$ python3 -q
>>> import numpy as np
>>> from numpy import linalg as LA
>>> np.set_printoptions(precision=1, suppress=True, linewidth=200)
>>> def rd(a):
...     return np.round(a, 1) + 0
... 
>>> E = np.load("arr.npy")
>>> print(E)
[[ 1 -2  4]
 [ 1 -1  1]
 [ 1  0  0]
 [ 1  1  1]]
>>> t3 = np.stack([E, 4 * E, E[::-1]])
>>> print(rd(LA.norm(t3, axis=(1, 2))))
[ 5.3 21.2  5.3]
>>> x0 = np.array([-3, 1, 2])
>>> target = E @ x0
>>> print(rd(LA.pinv(E) @ E))
[[1. 0. 0.]
 [0. 1. 0.]
 [0. 0. 1.]]
>>> print(rd(LA.lstsq(E, target)[0]))
[-3.  1.  2.]
>>> print(rd(LA.solve(E.T @ E, E.T @ target)))
[-3.  1.  2.]
>>> rng = np.random.default_rng(79930)
>>> target = target + 0.1 * rng.normal(size=4)
>>> print(rd(target))
[ 3.1 -2.  -3.  -0.1]
>>> b, *_ = LA.lstsq(E, target)
>>> print(b.round())
[-3.  1.  2.]
>>> print(rd(LA.norm(target - E @ b)))
0.0
>>> print(rd(E.T @ (target - E @ b)))
[0. 0. 0.]
>>> proj = E @ LA.solve(E.T @ E, E.T)
>>> print(rd(np.diag(proj)))
[1.  0.6 0.6 0.9]
>>> print(rd(np.trace(proj)))
3.0
>>> print(rd(LA.norm(E, axis=1)))
[4.6 1.7 1.  1.7]
>>> print(rd(LA.norm(E, "nuc")))
7.7
>>> print(rd(LA.norm(E, 1)), rd(LA.norm(E, np.inf)))
6.0 7.0
>>> print(rd(LA.norm(E) ** 2 / LA.norm(E, 2) ** 2))
1.2
>>> print(E.sum(axis=1))
[3 1 1 3]
>>> print(E.mean(axis=0))
[ 1.  -0.5  1.5]
>>> print(LA.matrix_rank(E))
3
>>> W0 = np.array([[0.6, 0.3, 0.3],
...     [1.2, 0.8, -0.9],
...     [-0.9, 0.2, 0.5],
...     [-1.1, -1.1, 0.6],
...     [1.1, 1.5, -1.3],
...     [-0.5, 0.7, 1.1],
...     [-2.0, -12.0, 10.0],
...     [0.6, 0.4, -0.1],
...     [0.2, 1.1, 1.0],
...     [1.7, -0.2, -0.4],
...     [-0.1, 0.8, 0.9],
...     [-1.0, 0.5, 0.5],
...     [0.8, 1.8, 0.7],
...     [-0.1, 1.3, 1.8],
...     [-0.8, 1.3, -0.5],
...     [1.9, 1.6, -3.8],
...     [0.3, 0.4, -0.6],
...     [2.2, 0.1, -0.3],
...     [-0.2, -1.1, -0.3],
...     [-0.2, -1.1, -0.1],
...     [0.5, 0.4, -1.6]])
>>> print(W0)
[[  0.6   0.3   0.3]
 [  1.2   0.8  -0.9]
 [ -0.9   0.2   0.5]
 [ -1.1  -1.1   0.6]
 [  1.1   1.5  -1.3]
 [ -0.5   0.7   1.1]
 [ -2.  -12.   10. ]
 [  0.6   0.4  -0.1]
 [  0.2   1.1   1. ]
 [  1.7  -0.2  -0.4]
 [ -0.1   0.8   0.9]
 [ -1.    0.5   0.5]
 [  0.8   1.8   0.7]
 [ -0.1   1.3   1.8]
 [ -0.8   1.3  -0.5]
 [  1.9   1.6  -3.8]
 [  0.3   0.4  -0.6]
 [  2.2   0.1  -0.3]
 [ -0.2  -1.1  -0.3]
 [ -0.2  -1.1  -0.1]
 [  0.5   0.4  -1.6]]
>>> d = LA.norm(W0[:, None] - W0[None], axis=-1)
>>> print(d[11].round(6).argsort(kind="stable")[:4])
[11  2  5 10]
>>> print(d.shape)
(21, 21)
>>> print(d.mean(axis=1).argmax())
6
>>> print(rd(LA.norm(W0, axis=1)))
[ 0.7  1.7  1.   1.7  2.3  1.4 15.7  0.7  1.5  1.8  1.2  1.2  2.1  2.2  1.6  4.5  0.8  2.2  1.2  1.1  1.7]
>>> x0 = np.array([4, 2, 0])
>>> target = E @ x0
>>> b, lr = np.zeros(3), 1 / LA.norm(E, 2) ** 2
>>> for i in range(8):
...     b -= lr * E.T @ (E @ b - target)
...     if i % 2 == 0: print(i, round(LA.norm(E @ b - target), 1))
... 
0 6.4
2 5.0
4 4.0
6 3.1
>>> print(rd(LA.cond(E)))
4.5
>>> print(rd(b))
[2.3 1.5 0.4]
>>> X = np.load("w.npy")
>>> print(X)
[[-1.4  1.  -0.1]
 [ 0.1 -0.5 -0.5]
 [ 0.7 -0.6 -0.1]
 [ 0.8 -0.8 -0.1]
 [ 0.5 -0.2  0. ]
 [ 2.2 -1.3 -0.4]
 [-1.4  1.2 -0.2]
 [ 0.5 -0.1  0.4]
 [ 0.1 -0.2  0.3]
 [-3.6  2.   0.2]
 [-4.5  1.8  0.2]
 [ 0.  -0.3  0.5]
 [-3.5  1.1  0.3]
 [ 1.8 -1.5 -0.1]
 [ 0.  -0.6  0.2]
 [ 3.  -1.5  0. ]
 [-2.5  1.8  0.5]
 [ 1.8 -0.9 -0.1]
 [ 1.4 -0.3  0.9]
 [-0.5  0.   0.6]
 [ 1.8 -0.5 -0.3]
 [ 0.9 -0.8 -0.1]
 [-4.9  2.3 -0.3]]
>>> x0 = np.array([2, 2, 1])
>>> target = X @ x0
>>> print(rd(LA.pinv(X) @ X))
[[1. 0. 0.]
 [0. 1. 0.]
 [0. 0. 1.]]
>>> target = target + 0.1 * rng.normal(size=23)
>>> print(rd(target))
[-0.8 -1.3  0.1 -0.3  0.7  1.2 -0.8  1.1  0.1 -3.  -5.2 -0.1 -4.5  0.4 -0.9  2.9 -0.8  1.6  3.2 -0.4  2.3  0.1 -5.4]
>>> b, *_ = LA.lstsq(X, target)
>>> print(rd(b))
[2.  2.  1.1]
>>> Xs = X - X.mean(axis=0)
>>> U, sigma, Vt = LA.svd(Xs, full_matrices=False)
>>> print(np.abs(Vt[0]).argmax())
0
>>> print(LA.matrix_rank(Xs))
3
>>> print((np.sign(U[:, 0]) == np.sign(U[0, 0])).astype(int))
[1 0 0 0 0 0 1 0 0 1 1 0 1 0 0 0 1 0 0 1 0 0 1]
>>> M2 = np.array([[1, 1, 2], [2, 0, 0], [2, 0, 0]])
>>> print(LA.matrix_rank(X @ M2))
2
>>> print(rd(np.einsum("ij,ij->i", X, X)))
[ 3.   0.5  0.9  1.3  0.3  6.7  3.4  0.4  0.1 17.  23.5  0.3 13.6  5.5  0.4 11.2  9.7  4.1  2.9  0.6  3.6  1.5 29.4]
>>> print(rd(np.einsum("ik,kj->ji", X, M2)))
[[ 0.4 -1.9 -0.7 -1.   0.1 -1.2  0.6  1.1  0.3  0.8 -0.5  0.4 -0.7 -1.4 -0.8  0.   2.1 -0.2  2.6  0.7  0.2 -0.9 -0.9]
 [-1.4  0.1  0.7  0.8  0.5  2.2 -1.4  0.5  0.1 -3.6 -4.5  0.  -3.5  1.8  0.   3.  -2.5  1.8  1.4 -0.5  1.8  0.9 -4.9]
 [-2.8  0.2  1.4  1.6  1.   4.4 -2.8  1.   0.2 -7.2 -9.   0.  -7.   3.6  0.   6.  -5.   3.6  2.8 -1.   3.6  1.8 -9.8]]
>>> print(rd(np.einsum("ik,kj->ij", X, M2)))
[[ 0.4 -1.4 -2.8]
 [-1.9  0.1  0.2]
 [-0.7  0.7  1.4]
 [-1.   0.8  1.6]
 [ 0.1  0.5  1. ]
 [-1.2  2.2  4.4]
 [ 0.6 -1.4 -2.8]
 [ 1.1  0.5  1. ]
 [ 0.3  0.1  0.2]
 [ 0.8 -3.6 -7.2]
 [-0.5 -4.5 -9. ]
 [ 0.4  0.   0. ]
 [-0.7 -3.5 -7. ]
 [-1.4  1.8  3.6]
 [-0.8  0.   0. ]
 [ 0.   3.   6. ]
 [ 2.1 -2.5 -5. ]
 [-0.2  1.8  3.6]
 [ 2.6  1.4  2.8]
 [ 0.7 -0.5 -1. ]
 [ 0.2  1.8  3.6]
 [-0.9  0.9  1.8]
 [-0.9 -4.9 -9.8]]
>>> print(np.vstack([X, M2.T]).shape)
(26, 3)
>>> print(rd(np.einsum("ij->j", X)))
[-6.7  1.1  1.8]
>>> print(LA.matrix_rank(np.vstack([X, M2.T])))
3
>>> m1 = np.load("sample16.npy")
>>> print(rd(m1))
[[-0.4 -0.6]
 [ 0.2 -0.8]
 [-0.9  0.1]]
>>> O, V = LA.qr(m1[:, :1])[0], LA.qr(m1[:, 1:])[0]
>>> sigma = LA.svd(O.T @ V, compute_uv=False)
>>> print(rd(np.degrees(np.arccos(sigma.clip(0, 1)))))
[90.]
>>> print(rd(sigma))
[0.]
>>> print(rd(LA.norm(O @ O.T - V @ V.T, 2)))
1.0
>>> O, r_ = LA.qr(m1)
>>> print(rd(np.abs(np.diag(r_))))
[1. 1.]
>>> print(rd(r_))
[[1. 0.]
 [0. 1.]]
>>> print(O.shape, r_.shape)
(3, 2) (2, 2)
>>> print(rd(abs(r_[0, 0])), rd(LA.norm(m1[:, 0])))
1.0 1.0
>>> print(np.allclose(r_.T @ r_, m1.T @ m1))
True
>>> x0 = np.array([0, 3])
>>> target = m1 @ x0
>>> b, lr = np.zeros(2), 1 / LA.norm(m1, 2) ** 2
>>> for i in range(6):
...     b -= lr * m1.T @ (m1 @ b - target)
...     if i % 1 == 0: print(i, round(LA.norm(m1 @ b - target), 1))
... 
0 0.0
1 0.0
2 0.0
3 0.0
4 0.0
5 0.0
>>> print(rd(LA.cond(m1)))
1.0
>>> print(rd(LA.norm(m1, axis=0)))
[1. 1.]
>>> print(rd(LA.norm(m1, 1)), rd(LA.norm(m1, np.inf)))
1.5 1.0
>>> print(rd(m1[2] @ m1[0]))
0.3
>>> print(rd(LA.norm(m1[2] - m1[0])))
0.9
>>> print(rd(LA.norm(m1) ** 2 / LA.norm(m1, 2) ** 2))
2.0
>>> M = np.loadtxt("dump.csv", delimiter=",")
>>> print(M)
[[-2. -2.  0.]
 [-8. -8.  0.]
 [-4. -4.  0.]
 [ 0.  0.  0.]]
>>> # column 1 repeats column 0
>>> rank = LA.matrix_rank(M)
>>> print(rank)
1
>>> N = LA.svd(M)[2][rank:].T
>>> print(rd(N @ N.T))
[[ 0.5 -0.5  0. ]
 [-0.5  0.5  0. ]
 [ 0.   0.   1. ]]
>>> print(N.shape)
(3, 2)
>>> print([int(LA.matrix_rank(M[:i])) for i in range(1, len(M) + 1)])
[1, 1, 1, 1]
>>> print(rd(M @ N))
[[0. 0.]
 [0. 0.]
 [0. 0.]
 [0. 0.]]
>>> u = np.array([-1, 1, 2])
>>> print(np.correlate(M[2], M[0], "full"))
[ 0.  8. 16.  8.  0.]
>>> print(np.array([np.convolve(row, u, "same") for row in M]))
[[  0.  -6.  -4.]
 [  0. -24. -16.]
 [  0. -12.  -8.]
 [  0.   0.   0.]]
>>> print(LA.cond(M) > 100)
True
>>> print(LA.matrix_rank(M, rtol=0.1))
1
>>> print([round(float(x), 1) for x in LA.svd(M, compute_uv=False)[:3]])
[13.0, 0.0, 0.0]
>>> print(rd(LA.norm(M, 2) / LA.norm(M)))
1.0
>>> u = np.array([3, 0, 1]) + 0.5
>>> arr = np.outer(u, u) / (u @ u)
>>> print(rd(arr))
[[0.8 0.1 0.4]
 [0.1 0.  0.1]
 [0.4 0.1 0.2]]
>>> U, sigma, Vt = LA.svd(arr)
>>> V = Vt[:(sigma > 1e-8).sum()]
>>> x0 = arr[0] + -2 * arr[2] + rng.integers(2) * np.eye(3)[2]
>>> print(rd(x0))
[0.1 0.  1.1]
>>> print(rd(LA.norm(x0 - V.T @ V @ x0)))
0.9
>>> print(LA.matrix_rank(np.vstack([arr, x0])))
2
>>> print(np.allclose(V.T @ V @ x0, x0))
False
>>> z = rng.permutation(3)
>>> print(z)
[2 0 1]
>>> M2 = arr[z][:, z]
>>> print(rd(np.sort(np.abs(LA.eigvals(M2)))))
[0. 0. 1.]
>>> print(rd(LA.det(M2)), rd(LA.det(arr[z])))
0.0 0.0
